$ ipython --no-banner

In [1]: import numpy as np

In [2]: from numpy import linalg as LA

In [3]: np.set_printoptions(precision=3, suppress=True, linewidth=120)

In [4]: def rd(a):
   ...:     return np.round(a, 3) + 0
   ...: 

In [5]: E = np.load("a.npy")

In [6]: print(E)
[[ 0 -2 -3  1  3]
 [ 2  0  1 -1  1]
 [ 3 -1  0  0 -3]
 [-1  1  0  0  2]
 [-3 -1  3 -2  0]]

In [7]: # skew-symmetric

In [8]: x0 = np.array([0, 0, 2, -1, -1])

In [9]: print(LA.norm(E @ x0) <= LA.norm(E, 2) * LA.norm(x0) + 1e-9)
True

In [10]: print(np.sign((E @ x0).round(6)))
[-1  1  1 -1  1]

In [11]: print(E @ x0)
[-10   2   3  -2   8]

In [12]: print(np.einsum("ij,j->i", E, x0))
[-10   2   3  -2   8]

In [13]: print(E * x0)
[[ 0  0 -6 -1 -3]
 [ 0  0  2  1 -1]
 [ 0  0  0  0  3]
 [ 0  0  0  0 -2]
 [ 0  0  6  2  0]]

In [14]: print(E @ np.ones(5))
[-1.  3. -1.  2. -3.]

In [15]: print((E @ x0).argmax())
4

In [16]: rng = np.random.default_rng(987265)

In [17]: z = rng.permutation(5)

In [18]: print(z)
[2 1 3 4 0]

In [19]: A2 = E[z][:, z]

In [20]: print(np.trace(A2))
0

In [21]: print(A2)
[[ 0 -1  0 -3  3]
 [ 1  0 -1  1  2]
 [ 0  1  0  2 -1]
 [ 3 -1 -2  0 -3]
 [-3 -2  1  3  0]]

In [22]: print(np.allclose(A2, E))
False

In [23]: data = np.load("block14.npy")

In [24]: print(data)
[[ 0  1  0 -2]
 [ 0 -1  1  2]
 [ 0  1  0 -2]
 [ 0 -1  2 -1]]

In [25]: r = LA.matrix_rank(data)

In [26]: print(r)
3

In [27]: N = LA.svd(data)[2][r:].T

In [28]: print(N @ N.T)
[[1. 0. 0. 0.]
 [0. 0. 0. 0.]
 [0. 0. 0. 0.]
 [0. 0. 0. 0.]]

In [29]: print([int(LA.matrix_rank(data[:, :j + 1])) for j in range(4)])
[0, 1, 2, 3]

In [30]: print(data @ N)
[[0.]
 [0.]
 [0.]
 [0.]]

In [31]: print(np.allclose(data @ N, 0))
True

In [32]: def softmax(z):
    ...:     e = np.exp(z - z.max(axis=-1, keepdims=True))
    ...:     return e / e.sum(axis=-1, keepdims=True)
    ...: 

In [33]: print(rd(softmax(data[0])))
[0.206 0.56  0.206 0.028]

In [34]: print(softmax(data).sum(axis=1))
[1. 1. 1. 1.]

In [35]: scores = data @ data.T / np.sqrt(4)

In [36]: print(rd(softmax(scores)))
[[0.467 0.003 0.467 0.063]
 [0.004 0.917 0.004 0.075]
 [0.467 0.003 0.467 0.063]
 [0.066 0.066 0.066 0.802]]

In [37]: print(rd(softmax(scores)[0] @ data))
[ 0.     0.867  0.13  -1.924]

In [38]: print(rd(softmax(scores + np.triu(np.full(scores.shape, -np.inf), 1))))
[[1.    0.    0.    0.   ]
 [0.004 0.996 0.    0.   ]
 [0.498 0.003 0.498 0.   ]
 [0.066 0.066 0.066 0.802]]

In [39]: A2 = data / np.sqrt((data ** 2).mean(axis=1, keepdims=True))

In [40]: print(LA.matrix_rank(A2) == LA.matrix_rank(data))
True

In [41]: print(LA.matrix_rank(data - data.mean(axis=1, keepdims=True)))
3

In [42]: print(rd(LA.norm(A2, axis=1)))
[2. 2. 2. 2.]

In [43]: print(LA.lstsq(data[:-1].T, data[-1])[2])
2

In [44]: LA.inv(data)
LinAlgError: Singular matrix


In [45]: print(np.unique(data.round(6), axis=0).shape)
(3, 4)

In [46]: m1 = np.load("test2.npy")

In [47]: print(m1)
[[-1.334  1.902 -8.733  2.036]
 [ 4.23  -2.116 -0.663  7.858]
 [-2.195 -7.686 -2.222 -2.034]
 [-6.075 -0.08   1.064  4.287]]

In [48]: u = np.array([2, -2, 2, 1])

In [49]: A2 = m1 + np.outer(u, np.eye(4)[1])

In [50]: print(A2)
[[-1.334  3.902 -8.733  2.036]
 [ 4.23  -4.116 -0.663  7.858]
 [-2.195 -5.686 -2.222 -2.034]
 [-6.075  0.92   1.064  4.287]]

In [51]: print(rd(LA.det(A2) / LA.det(m1)), rd(1 + LA.solve(m1, u)[1]))
0.927 0.927

In [52]: print(LA.matrix_rank(A2 - m1))
1

In [53]: print(LA.matrix_rank(LA.inv(A2) - LA.inv(m1), tol=1e-8))
1

In [54]: z = rng.permutation(4)

In [55]: print(z)
[1 3 0 2]

In [56]: A2 = m1[z][:, z]

In [57]: print(np.diag(A2))
[-2.116  4.287 -1.334 -2.222]

In [58]: print(rd(LA.det(A2)), rd(LA.det(m1[z])))
5314.403 -5314.403
